$ ipython --no-banner

In [1]: import numpy as np

In [2]: import numpy.linalg as la

In [3]: np.set_printoptions(suppress=True, linewidth=120)

In [4]: def tidy(a):
   ...:     return np.round(a, 2) + 0
   ...: 

In [5]: X = np.loadtxt("m.csv", delimiter=",")

In [6]: tidy(X)
Out[6]: 
array([[ 0.87,  0.  , -0.5 ,  0.  ],
       [ 0.  ,  1.  ,  0.  ,  0.  ],
       [ 0.5 ,  0.  ,  0.87,  0.  ],
       [ 0.  ,  0.  ,  0.  ,  1.  ]])

In [7]: # orthonormal columns

In [8]: Uu, sigma = la.svd(X)
Traceback (most recent call last):
  Cell In[8], line 1
    Uu, sigma = la.svd(X)
ValueError: too many values to unpack (expected 2)


In [9]: Uu, sigma, VT = la.svd(X, full_matrices=False)

In [10]: tidy(Uu.T @ X @ VT.T)
Out[10]: 
array([[1., 0., 0., 0.],
       [0., 1., 0., 0.],
       [0., 0., 1., 0.],
       [0., 0., 0., 1.]])

In [11]: print(np.sqrt((sigma ** 2).sum()), tidy(la.norm(X)))
2.0 2.0

In [12]: sigma / sigma[0]
Out[12]: array([1., 1., 1., 1.])

In [13]: print(Uu.shape, sigma.shape, VT.shape)
(4, 4) (4,) (4, 4)

In [14]: J = np.load("layer8.npy")

In [15]: print(J)
[[ 4  4  3  2  6  2  5  4  1  3  2]
 [ 2  4  2  1  3  2  3  2  2  4  2]
 [ 8  9 11  6 11  8  9 10  3  7  6]
 [ 4  4  3  0  3  3  2  3  1  2  2]
 [ 2  4  4  6  4  2  4  3  3  2  2]
 [ 4  6  4  1  5  4  3  4  2  6  3]
 [ 4  3  0  1  3  3  4  3  1  2  2]
 [ 2  6  5  5  7  3  6  3  3  4  3]
 [ 2  1  2  2  1  0  1  2  1  1  0]
 [ 0  1  2  0  1  2  1  2  1  0  1]
 [ 2  5  3  2  4  3  4  4  4  0  2]
 [ 2  4  3  1  3  1  3  2  2  2  2]
 [ 6  8  5  1  6  5  5  5  3  6  4]
 [ 2  1  0  1  2  1  2  2  0  0  1]
 [ 2  7  6  3  6  2  3  4  4  2  3]
 [ 6  4  4  3  4  1  3  4  1  1  2]
 [ 0  0  0  0  0  0  0  0  0  0  0]
 [ 6  6  9  4  7  7  6  7  2  5  4]
 [ 2  1  0  1  2  1  2  2  0  0  1]
 [ 4  3  4  2  2  0  1  2  1  1  1]
 [ 6  6  1  3  7  4  7  5  3  3  2]
 [ 0  0  0  0  0  0  0  0  0  0  0]
 [ 2  4  1  2  3  1  3  2  3  0  1]
 [ 4  3  4  2  3  2  1  4  1  3  1]
 [ 2  2  3  2  3  3  4  1  0  2  2]
 [ 4  6  6  4  6  4  3  7  4  3  2]
 [ 6  7  8  3  6  2  2  5  2  5  3]
 [ 2  3  2  0  2  4  3  3  2  2  2]
 [ 6  7 10  4  6  6  4  6  2  4  5]
 [ 2  2  0  0  1  2  2  1  1  2  1]
 [ 0  0  0  0  0  0  0  0  0  0  0]
 [ 2  5  6  3  4  2  3  1  1  3  4]]

In [16]: # rows 13 and 18 are equal

In [17]: Uu, sigma, VT = la.svd(J)

In [18]: np.argmax(sigma[:-1] / (sigma[1:] + 1e-6)) + 1
Out[18]: np.int64(10)

In [19]: A2 = Uu[:, :10] @ np.diag(sigma[:10]) @ VT[:10]

In [20]: tidy(np.abs(J - A2).max())
Out[20]: np.float64(0.04)

In [21]: la.matrix_rank(J, rtol=0.05)
Out[21]: np.int64(8)
